>>> import numpy as np
>>> import numpy.linalg as la
>>> np.set_printoptions(suppress=True, linewidth=100)
>>> rd = lambda a: np.round(a, 2) + 0
>>> X = np.load("mat.npy")
>>> print(X)
[[-2.  0.  1.  2.  3.  1.  1.  0.]
 [ 0.  2.  2. -2.  3.  3.  2.  3.]
 [-2.  0. -1.  2.  3.  0.  1.  2.]
 [ 2. -2.  0. -2.  3.  1.  1.  1.]
 [ 0.  0.  0.  0.  1.  2.  0.  0.]
 [ 0.  0.  0.  0.  0.  0.  1.  0.]
 [ 0.  0.  0.  0.  3.  1.  3.  3.]
 [ 0.  0.  0.  0.  0.  2.  1.  3.]]
>>> x = np.array([0, -1, 0, 2, -1, 1, -2, -1])
>>> rhs = X @ x
>>> coef, lr = np.zeros(8), 1 / la.norm(X, 2) ** 2
>>> for i in range(150):
...     coef -= lr * X.T @ (X @ coef - rhs)
...     if i % 50 == 0: print(i, round(la.norm(X @ coef - rhs), 2))
... 
0 6.62
50 0.63
100 0.3
>>> print(rd(coef))
[-0.55 -1.16 -0.26  1.55 -1.09  1.09 -1.82 -1.13]
>>> rng = np.random.default_rng(812)
>>> labels = rng.permutation(8)
>>> A2 = X[:, labels] * rng.choice([-1, 1], 8)
>>> print(A2)
[[ 1.  1. -2. -2. -1.  0.  3.  0.]
 [ 3.  2.  2.  0. -2.  3.  3.  2.]
 [ 0. -1. -2. -2. -1.  2.  3.  0.]
 [ 1.  0.  2.  2. -1.  1.  3. -2.]
 [ 2.  0. -0.  0. -0.  0.  1.  0.]
 [ 0.  0. -0.  0. -1.  0.  0.  0.]
 [ 1.  0. -0.  0. -3.  3.  3.  0.]
 [ 2.  0. -0.  0. -1.  3.  0.  0.]]
>>> left, _, Vt = la.svd(X.T @ A2)
>>> print(rd(left @ Vt))
[[ 0.  0.  0.  1.  0.  0.  0.  0.]
 [ 0.  0.  0.  0.  0.  0.  0.  1.]
 [ 0.  1.  0.  0.  0.  0.  0.  0.]
 [ 0.  0. -1.  0.  0.  0.  0.  0.]
 [ 0.  0.  0.  0.  0.  0.  1.  0.]
 [ 1.  0.  0.  0.  0.  0.  0.  0.]
 [ 0.  0.  0.  0. -1.  0.  0.  0.]
 [ 0.  0.  0.  0.  0.  1.  0.  0.]]
>>> print(labels)
[5 2 3 0 6 7 4 1]
>>> print(rd(la.lstsq(X, A2)[0]))
[[ 0.  0.  0.  1.  0.  0.  0.  0.]
 [ 0.  0.  0.  0.  0.  0.  0.  1.]
 [ 0.  1.  0.  0.  0.  0.  0.  0.]
 [ 0.  0. -1.  0.  0.  0.  0.  0.]
 [ 0.  0.  0.  0.  0.  0.  1.  0.]
 [ 1.  0.  0.  0.  0.  0.  0.  0.]
 [ 0.  0.  0.  0. -1.  0.  0.  0.]
 [ 0.  0.  0.  0.  0.  1.  0.  0.]]
